$ python3 -q
>>> import numpy as np
>>> from numpy import linalg as LA
>>> np.set_printoptions(precision=2, suppress=True, linewidth=120, legacy="1.25")
>>> B = np.array([[0, 1, 1, 0, -1, -2, 2, -1, 1, -1, -1],
...     [-1, 2, -1, 1, 1, -1, 0, -2, 0, 0, 2],
...     [0, 2, -1, -1, 1, 0, 1, -1, 1, 2, -2],
...     [0, 1, -2, 1, 0, -1, 2, 2, 1, 0, 0],
...     [-1, -2, 0, -1, -2, 2, 1, -2, -2, 2, 0],
...     [-2, -1, 2, 1, 1, 1, 0, -2, -2, 0, 1],
...     [-2, -2, 2, 1, 2, 1, -1, 0, -2, 2, -1],
...     [-1, 0, -1, 2, 1, -1, 2, -1, 2, -2, 2],
...     [-1, 2, 1, 2, -1, 1, -2, 1, -2, 1, 0],
...     [1, 2, 0, -2, -2, -1, 0, 0, 0, 0, -2],
...     [-1, 0, -2, 1, 1, 2, 0, -2, 1, -1, -2]])
>>> mat = np.tril(B)
>>> mat
array([[ 0,  0,  0,  0,  0,  0,  0,  0,  0,  0,  0],
       [-1,  2,  0,  0,  0,  0,  0,  0,  0,  0,  0],
       [ 0,  2, -1,  0,  0,  0,  0,  0,  0,  0,  0],
       [ 0,  1, -2,  1,  0,  0,  0,  0,  0,  0,  0],
       [-1, -2,  0, -1, -2,  0,  0,  0,  0,  0,  0],
       [-2, -1,  2,  1,  1,  1,  0,  0,  0,  0,  0],
       [-2, -2,  2,  1,  2,  1, -1,  0,  0,  0,  0],
       [-1,  0, -1,  2,  1, -1,  2, -1,  0,  0,  0],
       [-1,  2,  1,  2, -1,  1, -2,  1, -2,  0,  0],
       [ 1,  2,  0, -2, -2, -1,  0,  0,  0,  0,  0],
       [-1,  0, -2,  1,  1,  2,  0, -2,  1, -1, -2]])
>>> rng = np.random.default_rng(36)
>>> z = rng.permutation(11)
>>> z
array([ 8,  0,  9,  4,  1,  5, 10,  7,  2,  3,  6])
>>> B = mat[z][:, z]
>>> np.round(LA.det(B), 2), round(float(LA.det(mat[z])), 2)
(0.0, 0.0)
>>> np.allclose(B, mat)
False
>>> arr = np.load("layer2.npy")
>>> arr
array([[ 0, -1,  1, -3, -3,  1,  1, -2,  1,  1, -2],
       [ 0,  0,  3,  2,  3,  1, -1, -3,  2,  0,  3],
       [ 0,  0,  0, -2, -2,  0,  0,  3,  1,  2, -2],
       [ 0,  0,  0,  0,  2, -3, -1,  0,  3,  2,  3],
       [ 0,  0,  0,  0,  0,  2, -3, -1,  3, -2,  2],
       [ 0,  0,  0,  0,  0,  0,  3,  1,  2,  2, -3],
       [ 0,  0,  0,  0,  0,  0,  0,  2,  1,  3, -1],
       [ 0,  0,  0,  0,  0,  0,  0,  0, -3,  3, -1],
       [ 0,  0,  0,  0,  0,  0,  0,  0,  0, -3,  3],
       [ 0,  0,  0,  0,  0,  0,  0,  0,  0,  0,  1],
       [ 0,  0,  0,  0,  0,  0,  0,  0,  0,  0,  0]])
>>> Uu, s, Vt = LA.svd(arr)
>>> print(s)
[10.53  6.8   6.01  5.11  3.86  3.45  1.95  1.02  0.25  0.09  0.  ]
>>> B = Uu[:, :10] @ np.diag(s[:10]) @ Vt[:10]
>>> np.round(LA.norm(arr - B, 2), 2), s[10]
(0.0, 0.0)
>>> LA.matrix_rank(B)
10
>>> np.round(np.abs(arr - B).max(), 2)
0.0
>>> feats = np.array([[0.0, 0.0, 3.0, 0.0, 3.0],
...     [0.0, 0.0, -1.0, 1.0, -3.0],
...     [3.0, -1.0, 0.0, 0.0, 0.0],
...     [0.0, 1.0, 0.0, 0.0, 0.0],
...     [3.0, -3.0, 0.0, 0.0, 0.0]])
>>> feats
array([[ 0.,  0.,  3.,  0.,  3.],
       [ 0.,  0., -1.,  1., -3.],
       [ 3., -1.,  0.,  0.,  0.],
       [ 0.,  1.,  0.,  0.,  0.],
       [ 3., -3.,  0.,  0.,  0.]])
>>> round(float(LA.norm(feats, 2) / LA.norm(feats)), 2)
0.68
>>> LA.matrix_rank(feats, rtol=0.1)
4
>>> Uu, s, Vt = LA.svd(feats)
>>> vecs = Vt[:(s > 1e-8).sum()]
>>> x0 = feats[1] + 4 * feats[0] + rng.integers(2) * np.eye(5)[0]
>>> x0
array([ 0.,  0., 11.,  1.,  9.])
>>> np.round(vecs.T @ vecs, 2) + 0
array([[ 1.  ,  0.  ,  0.  ,  0.  ,  0.  ],
       [ 0.  ,  1.  ,  0.  ,  0.  ,  0.  ],
       [ 0.  ,  0.  ,  0.83,  0.33,  0.17],
       [ 0.  ,  0.  ,  0.33,  0.33, -0.33],
       [ 0.  ,  0.  ,  0.17, -0.33,  0.83]])
>>> round(LA.norm(x0 - vecs.T @ vecs @ x0), 2)
0.0
>>> LA.matrix_rank(np.vstack([feats, x0]))
4
>>> np.round(LA.eigvals(feats), 2) + 0
array([ 5.2 , -5.2 ,  1.41, -1.41,  0.  ])
>>> Uu, s, Vt = LA.svd(feats)
>>> np.argmax(s[:-1] / (s[1:] + 1e-6)) + 1
4
>>> s.round(2) + 0
array([5.2 , 5.2 , 1.41, 1.41, 0.  ])
>>> B = Uu[:, :4] @ np.diag(s[:4]) @ Vt[:4]
>>> LA.matrix_rank(B)
4
>>> B.round(2) + 0
array([[ 0.,  0.,  3.,  0.,  3.],
       [ 0.,  0., -1.,  1., -3.],
       [ 3., -1.,  0.,  0.,  0.],
       [ 0.,  1.,  0.,  0.,  0.],
       [ 3., -3.,  0.,  0.,  0.]])
>>> round(LA.norm(feats - B, 2), 2), np.round(s[4], 2)
(0.0, 0.0)
>>> LA.matrix_rank(feats, rtol=0.05)
4
>>> print(np.round(np.abs(feats - B).max(), 2))
0.0
>>> A = np.vander(np.arange(11) - 3, 4, increasing=True)
>>> A
array([[  1,  -3,   9, -27],
       [  1,  -2,   4,  -8],
       [  1,  -1,   1,  -1],
       [  1,   0,   0,   0],
       [  1,   1,   1,   1],
       [  1,   2,   4,   8],
       [  1,   3,   9,  27],
       [  1,   4,  16,  64],
       [  1,   5,  25, 125],
       [  1,   6,  36, 216],
       [  1,   7,  49, 343]])
>>> B = np.c_[A[:, :2] @ np.array([[1, 4], [-2, -3]]), np.array([-3, -3, -1, -3, 0, 1, -3, 3, -1, -3, 2])]
>>> B
array([[  7,  13,  -3],
       [  5,  10,  -3],
       [  3,   7,  -1],
       [  1,   4,  -3],
       [ -1,   1,   0],
       [ -3,  -2,   1],
       [ -5,  -5,  -3],
       [ -7,  -8,   3],
       [ -9, -11,  -1],
       [-11, -14,  -3],
       [-13, -17,   2]])
>>> LA.norm(LA.qr(A)[0].T @ B, axis=0) ** 2 / ((B ** 2).sum(axis=0) + 1e-12)
array([1.  , 1.  , 0.38])
>>> print(np.round(LA.norm(B - A @ LA.lstsq(A, B)[0], axis=0), 2) + 0)
[0.   0.   6.13]
>>> LA.matrix_rank(B)
3
>>> M = np.loadtxt("test8.csv", delimiter=",")
>>> M
array([[19., -9., 14., -7., 12., 11.,  4., 15.,  9.],
       [-9.,  9., -9.,  0., -6., -9.,  0., -3., -9.],
       [14., -9., 14., -4., 13.,  8., -2., 12.,  9.],
       [-7.,  0., -4.,  5., -5., -1., -2., -9.,  0.],
       [12., -6., 13., -5., 14.,  4., -4., 14.,  6.],
       [11., -9.,  8., -1.,  4., 11.,  4.,  3.,  9.],
       [ 4.,  0., -2., -2., -4.,  4.,  8.,  0.,  0.],
       [15., -3., 12., -9., 14.,  3.,  0., 19.,  3.],
       [ 9., -9.,  9.,  0.,  6.,  9.,  0.,  3.,  9.]])
>>> Uu, s, Vt = LA.svd(M)
>>> np.argmax(s[:-1] / (s[1:] + 1e-6)) + 1
3
>>> s.round(2) + 0
array([71.62, 22.23, 14.15,  0.  ,  0.  ,  0.  ,  0.  ,  0.  ,  0.  ])
>>> B = Uu[:, :3] @ np.diag(s[:3]) @ Vt[:3]
>>> LA.matrix_rank(M, rtol=0.05)
3
>>> np.round(LA.norm(M - B, 2), 2), round(s[3], 2)
(0.0, 0.0)
>>> rank = LA.matrix_rank(M)
>>> rank
3
>>> ns = LA.svd(M)[2][rank:].T
>>> np.allclose(M @ ns, 0)
True
>>> W0 = np.load("block19.npy")
>>> W0
array([[ 2,  0, -1, -2,  0,  0,  1,  0],
       [ 0,  2,  0,  0,  2,  1,  0, -1],
       [-1,  0,  1,  2,  0,  0, -1,  0],
       [-1,  0,  0,  0,  0,  0,  2,  0],
       [ 0, -1,  0,  0, -1,  1,  0,  2],
       [ 0,  2,  0,  0, -2,  0,  0,  2],
       [ 0,  0,  2, -2,  0,  0,  0,  0],
       [ 0, -1,  0,  0, -2, -1,  0,  2]])
>>> th = np.radians(72)
>>> Rm = np.eye(8)
>>> Rm[1, 1] = Rm[3, 3] = np.cos(th)
>>> Rm[1, 3], Rm[3, 1] = -np.sin(th), np.sin(th)
>>> print(Rm)
[[ 1.    0.    0.    0.    0.    0.    0.    0.  ]
 [ 0.    0.31  0.   -0.95  0.    0.    0.    0.  ]
 [ 0.    0.    1.    0.    0.    0.    0.    0.  ]
 [ 0.    0.95  0.    0.31  0.    0.    0.    0.  ]
 [ 0.    0.    0.    0.    1.    0.    0.    0.  ]
 [ 0.    0.    0.    0.    0.    1.    0.    0.  ]
 [ 0.    0.    0.    0.    0.    0.    1.    0.  ]
 [ 0.    0.    0.    0.    0.    0.    0.    1.  ]]
>>> B = W0 @ Rm.T
>>> B
array([[ 2.  ,  1.9 , -1.  , -0.62,  0.  ,  0.  ,  1.  ,  0.  ],
       [ 0.  ,  0.62,  0.  ,  1.9 ,  2.  ,  1.  ,  0.  , -1.  ],
       [-1.  , -1.9 ,  1.  ,  0.62,  0.  ,  0.  , -1.  ,  0.  ],
       [-1.  ,  0.  ,  0.  ,  0.  ,  0.  ,  0.  ,  2.  ,  0.  ],
       [ 0.  , -0.31,  0.  , -0.95, -1.  ,  1.  ,  0.  ,  2.  ],
       [ 0.  ,  0.62,  0.  ,  1.9 , -2.  ,  0.  ,  0.  ,  2.  ],
       [ 0.  ,  1.9 ,  2.  , -0.62,  0.  ,  0.  ,  0.  ,  0.  ],
       [ 0.  , -0.31,  0.  , -0.95, -2.  , -1.  ,  0.  ,  2.  ]])
>>> np.abs(B - W0).max(axis=0)
array([0. , 1.9, 0. , 1.9, 0. , 0. , 0. , 0. ])
>>> round(float(LA.det(Rm)), 2), round(float(np.trace(Rm)), 2)
(1.0, 6.62)
